In [1]: import numpy as np

In [2]: np.set_printoptions(precision=4, suppress=True, linewidth=140)

In [3]: def rnd(a):
   ...:     return np.round(a, 4) + 0
   ...: 

In [4]: F = np.load("mat.npy")

In [5]: print(F)
[[5 3 2 4 2 3 4 0 4 0 2]
 [4 3 4 5 2 5 3 3 4 1 5]
 [3 5 3 1 5 1 2 1 0 5 3]
 [5 0 0 4 1 4 3 5 5 2 0]
 [4 1 0 5 3 2 5 1 4 5 0]
 [5 3 2 1 1 3 2 5 3 2 1]
 [1 4 3 2 4 2 1 1 2 5 2]
 [0 3 3 1 2 4 5 0 2 1 5]
 [3 5 3 1 5 1 2 1 0 5 3]
 [3 3 4 4 3 1 3 1 4 4 4]]

In [6]: # row 8 repeats row 2

In [7]: Uu, s, Vt = np.linalg.svd(F)

In [8]: print(np.argmax(s[:-1] / (s[1:] + 1e-6)) + 1)
9

In [9]: Y = Uu[:, :9] @ np.diag(s[:9]) @ Vt[:9]

In [10]: print(rnd(Y))
[[5. 3. 2. 4. 2. 3. 4. 0. 4. 0. 2.]
 [4. 3. 4. 5. 2. 5. 3. 3. 4. 1. 5.]
 [3. 5. 3. 1. 5. 1. 2. 1. 0. 5. 3.]
 [5. 0. 0. 4. 1. 4. 3. 5. 5. 2. 0.]
 [4. 1. 0. 5. 3. 2. 5. 1. 4. 5. 0.]
 [5. 3. 2. 1. 1. 3. 2. 5. 3. 2. 1.]
 [1. 4. 3. 2. 4. 2. 1. 1. 2. 5. 2.]
 [0. 3. 3. 1. 2. 4. 5. 0. 2. 1. 5.]
 [3. 5. 3. 1. 5. 1. 2. 1. 0. 5. 3.]
 [3. 3. 4. 4. 3. 1. 3. 1. 4. 4. 4.]]

In [11]: print(np.linalg.matrix_rank(F, rtol=0.05))
8

In [12]: print(rnd(np.linalg.norm(F - Y, 2)), rnd(s[9]))
0.0 0.0

In [13]: Y = F / np.sqrt((F ** 2).mean(axis=1, keepdims=True))

In [14]: print(rnd(np.linalg.norm(Y, axis=1)))
[3.3166 3.3166 3.3166 3.3166 3.3166 3.3166 3.3166 3.3166 3.3166 3.3166]

In [15]: print(rnd(np.linalg.norm(F[9], 1)), rnd(np.linalg.norm(F[9], np.inf)))
34.0 4.0

In [16]: print(np.linalg.norm(F, axis=1).argmax())
1

In [17]: print(rnd(np.linalg.norm(F, 2)))
29.0802

In [18]: print(rnd(np.linalg.norm(F, "nuc")))
66.4833

In [19]: print(rnd(np.linalg.norm(F[9] - F[1])))
5.7446

In [20]: print(rnd(np.linalg.norm(F) ** 2 / np.linalg.norm(F, 2) ** 2))
1.3102

In [21]: print(rnd(np.linalg.norm(F, axis=1)))
[10.1489 12.4499 10.4403 11.     11.0454  9.5917  9.2195  9.6954 10.4403 10.8628]

In [22]: M = np.loadtxt("m.csv", delimiter=",")

In [23]: print(M)
[[  1.  -4.  16. -64.]
 [  1.  -3.   9. -27.]
 [  1.  -2.   4.  -8.]
 [  1.  -1.   1.  -1.]
 [  1.   0.   0.   0.]]

In [24]: r0, v = M[1], M[4]

In [25]: print(r0 @ r0)
820.0

In [26]: p = (r0 @ v) / (r0 @ r0) * r0

In [27]: print(rnd(p))
[ 0.0012 -0.0037  0.011  -0.0329]

In [28]: print(rnd(v - p))
[ 0.9988  0.0037 -0.011   0.0329]

In [29]: Y = np.c_[M[:, :3] @ np.array([[-1, 0, 0], [2, -1, 2], [2, -2, 1]]), np.array([-3, 1, 2, 0, -4])]

In [30]: print(Y)
[[ 23. -28.   8.  -3.]
 [ 11. -15.   3.   1.]
 [  3.  -6.   0.   2.]
 [ -1.  -1.  -1.   0.]
 [ -1.   0.   0.  -4.]]

In [31]: print(rnd(np.linalg.norm(Y - M @ np.linalg.lstsq(M, Y)[0], axis=0)))
[0.     0.     0.     0.1195]

In [32]: print(np.unravel_index(np.abs(F).argmax(), F.shape))
(np.int64(0), np.int64(0))

In [33]: print(rnd(np.linalg.svd(F, compute_uv=False)))
[29.0802 11.2901  7.7746  6.0932  3.8236  3.7603  2.1619  1.8607  0.6386  0.    ]

In [34]: print(np.diff(F, axis=0))
[[-1  0  2  1  0  2 -1  3  0  1  3]
 [-1  2 -1 -4  3 -4 -1 -2 -4  4 -2]
 [ 2 -5 -3  3 -4  3  1  4  5 -3 -3]
 [-1  1  0  1  2 -2  2 -4 -1  3  0]
 [ 1  2  2 -4 -2  1 -3  4 -1 -3  1]
 [-4  1  1  1  3 -1 -1 -4 -1  3  1]
 [-1 -1  0 -1 -2  2  4 -1  0 -4  3]
 [ 3  2  0  0  3 -3 -3  1 -2  4 -2]
 [ 0 -2  1  3 -2  0  1  0  4 -1  1]]

In [35]: print(F.sum(axis=0))
[33 30 24 28 28 26 30 18 28 30 25]

In [36]: print(F.sum(axis=1))
[29 39 29 29 30 28 27 26 29 34]

In [37]: print(F.mean(axis=0))
[3.3 3.  2.4 2.8 2.8 2.6 3.  1.8 2.8 3.  2.5]

In [38]: print(F.shape)
(10, 11)

In [39]: print(np.linalg.matrix_rank(F))
9

In [40]: r0, v = F[9], F[4]

In [41]: print(r0 @ v)
98

In [42]: p = (r0 @ v) / (r0 @ r0) * r0

In [43]: print(rnd(v - p))
[ 1.5085 -1.4915 -3.322   1.678   0.5085  1.1695  2.5085  0.1695  0.678   1.678  -3.322 ]

In [44]: print(rnd((v - p) @ r0))
0.0

In [45]: K = np.loadtxt("run7.csv", delimiter=",")

In [46]: print(K)
[[1.     0.     0.    ]
 [0.     0.6667 0.3333]
 [0.     0.3333 0.6667]]

In [47]: # a transition matrix

In [48]: vals, evecs = np.linalg.eigh(K)

In [49]: x0 = np.array([-3, 2, 0])

In [50]: print(rnd(evecs * np.sqrt(vals) @ evecs.T))
[[1.     0.     0.    ]
 [0.     0.7887 0.2113]
 [0.     0.2113 0.7887]]

In [51]: print(rnd(np.linalg.eigvalsh(K[1:, 1:])))
[0.3334 1.    ]

In [52]: print(rnd(evecs * np.maximum(vals, 0) @ evecs.T))
[[1.     0.     0.    ]
 [0.     0.6667 0.3333]
 [0.     0.3333 0.6667]]

In [53]: print(rnd(x0 @ K @ x0 / (x0 @ x0)), vals[0], vals[-1])
0.8974 0.3334 1.0

In [54]: Lm = np.linalg.cholesky(K)

In [55]: print(rnd(K / np.sqrt(np.outer(np.diag(K), np.diag(K)))))
[[1.     0.     0.    ]
 [0.     1.     0.4999]
 [0.     0.4999 1.    ]]

In [56]: print(rnd(Lm @ Lm.T))
[[1.     0.     0.    ]
 [0.     0.6667 0.3333]
 [0.     0.3333 0.6667]]

In [57]: print(rnd(Lm))
[[1.     0.     0.    ]
 [0.     0.8165 0.    ]
 [0.     0.4082 0.7072]]

In [58]: def softmax(z):
    ...:     e = np.exp(z - z.max(axis=-1, keepdims=True))
    ...:     return e / e.sum(axis=-1, keepdims=True)
    ...: 

In [59]: print(rnd(softmax(Lm[0] + 3)))
[0.5761 0.2119 0.2119]

In [60]: att = Lm @ Lm.T / np.sqrt(3)

In [61]: print(softmax(att).round(6).argmax(axis=1))
[0 1 2]

In [62]: hat = np.triu(np.array([[0, 0, 2], [3, 3, 1], [-1, 0, -2]]), 1) + np.eye(3)

In [63]: Y = hat @ K @ np.linalg.inv(hat)

In [64]: print(rnd(np.linalg.det(Y)))
0.3334

In [65]: print(np.trace(Y), np.trace(K))
2.3334 2.3334

In [66]: print(rnd(hat @ K - K @ hat))
[[ 0.      0.6666 -0.6666]
 [ 0.      0.3333  0.    ]
 [ 0.      0.     -0.3333]]

In [67]: print(Y)
[[ 1.      0.6666 -1.3332]
 [ 0.      1.      0.    ]
 [ 0.      0.3333  0.3334]]

In [68]: mat = np.load("x.npy")

In [69]: print(mat)
[[6. 5. 5. 5. 0. 0. 0. 0.]
 [5. 6. 5. 5. 0. 0. 0. 0.]
 [5. 5. 6. 5. 0. 0. 0. 0.]
 [5. 5. 5. 6. 0. 0. 0. 0.]
 [0. 0. 0. 0. 6. 5. 5. 5.]
 [0. 0. 0. 0. 5. 6. 5. 5.]
 [0. 0. 0. 0. 5. 5. 6. 5.]
 [0. 0. 0. 0. 5. 5. 5. 6.]]

In [70]: # equal to its transpose

In [71]: print((mat + mat.T) / 2)
[[6. 5. 5. 5. 0. 0. 0. 0.]
 [5. 6. 5. 5. 0. 0. 0. 0.]
 [5. 5. 6. 5. 0. 0. 0. 0.]
 [5. 5. 5. 6. 0. 0. 0. 0.]
 [0. 0. 0. 0. 6. 5. 5. 5.]
 [0. 0. 0. 0. 5. 6. 5. 5.]
 [0. 0. 0. 0. 5. 5. 6. 5.]
 [0. 0. 0. 0. 5. 5. 5. 6.]]

In [72]: print(np.allclose(mat @ mat.T, mat.T @ mat))
True

In [73]: print(rnd(np.linalg.det(mat)))
441.0

In [74]: np.linalg.determinant(mat)
Traceback (most recent call last):
  Cell In[74], line 1
    np.linalg.determinant(mat)
AttributeError: module 'numpy.linalg' has no attribute 'determinant'


In [75]: print(np.allclose(mat, mat.T))
True

In [76]: print(np.trace(mat))
48.0

In [77]: x0 = np.array([0, 1, 1, 0, 1, 2, 3, 1])

In [78]: h = np.maximum(mat @ x0, 0)

In [79]: print(np.maximum(mat @ (3 * x0), 0))
[ 30.  33.  33.  30. 108. 111. 114. 108.]

In [80]: print(rnd(np.tanh(mat @ x0)))
[1. 1. 1. 1. 1. 1. 1. 1.]

In [81]: Lm = np.linalg.cholesky(mat)

In [82]: print(rnd(Lm @ Lm.T))
[[6. 5. 5. 5. 0. 0. 0. 0.]
 [5. 6. 5. 5. 0. 0. 0. 0.]
 [5. 5. 6. 5. 0. 0. 0. 0.]
 [5. 5. 5. 6. 0. 0. 0. 0.]
 [0. 0. 0. 0. 6. 5. 5. 5.]
 [0. 0. 0. 0. 5. 6. 5. 5.]
 [0. 0. 0. 0. 5. 5. 6. 5.]
 [0. 0. 0. 0. 5. 5. 5. 6.]]

In [83]: print(rnd(np.diag(Lm) ** 2))
[6.     1.8333 1.4545 1.3125 6.     1.8333 1.4545 1.3125]

In [84]: arr = np.load("dump.npy")

In [85]: print(arr)
[[-34.755  -38.6284  16.908  -14.3786  10.181   -2.222 ]
 [-34.3013 -38.0056  17.2133 -14.1456  11.9533  -2.584 ]
 [ -7.7607  28.0038  39.1272  21.5769  20.4867   2.8417]
 [ -9.5388  24.7981  40.4501  19.0675  18.2705   1.0035]
 [ -6.2117  24.9269  39.7386  20.6269  19.9151   1.9136]
 [ -7.2215  26.6032  42.2555  18.7696  21.0463   2.427 ]
 [ -8.6565  27.6076  39.3044  18.0063  19.0036   2.0531]
 [ -8.1678  25.0373  40.2012  19.3827  20.1747   0.2922]
 [-34.0055 -37.6828  16.7022 -13.0406  13.6081  -3.4865]
 [ -8.7688  25.5709  39.7969  20.1759  19.4666   1.9035]
 [-34.7967 -37.3654  16.2803 -13.9425  10.0179  -1.5273]
 [-35.5978 -39.2362  18.9772 -15.5879  12.1703  -1.5489]
 [-35.911  -36.7795  19.54   -13.5288  12.9618  -5.4237]
 [ -6.8447  27.7262  39.5968  19.8718  19.5826   2.2763]
 [ -8.1779  26.9186  39.9946  19.1058  20.794    2.4489]
 [ -6.3959  27.6266  40.2236  21.319   20.5493   2.6424]
 [-33.0674 -39.4636  19.3769 -14.6497  10.4282  -2.1058]
 [-33.5607 -36.7355  18.4337 -13.7261  12.8255  -2.5954]
 [-33.9465 -38.0352  19.6729 -13.4276   9.6188  -1.6906]
 [-32.0928 -37.7178  17.6695 -13.6099  12.465   -1.008 ]
 [ -8.1824  26.3777  39.1067  19.564   18.5849   3.8929]
 [ -7.4817  28.1818  41.3241  21.6925  21.2568   1.4069]
 [-34.5113 -38.3149  17.3177 -13.52    13.471   -0.6593]
 [-34.0327 -38.2647  17.1797 -13.0548  14.239   -2.1884]
 [ -7.8251  27.0146  41.4682  20.6727  20.4391   2.1965]
 [ -9.2709  25.5541  40.1986  21.8063  20.3483   1.5983]]

In [86]: print(rnd(K @ K))
[[1.     0.     0.    ]
 [0.     0.5556 0.4444]
 [0.     0.4444 0.5556]]
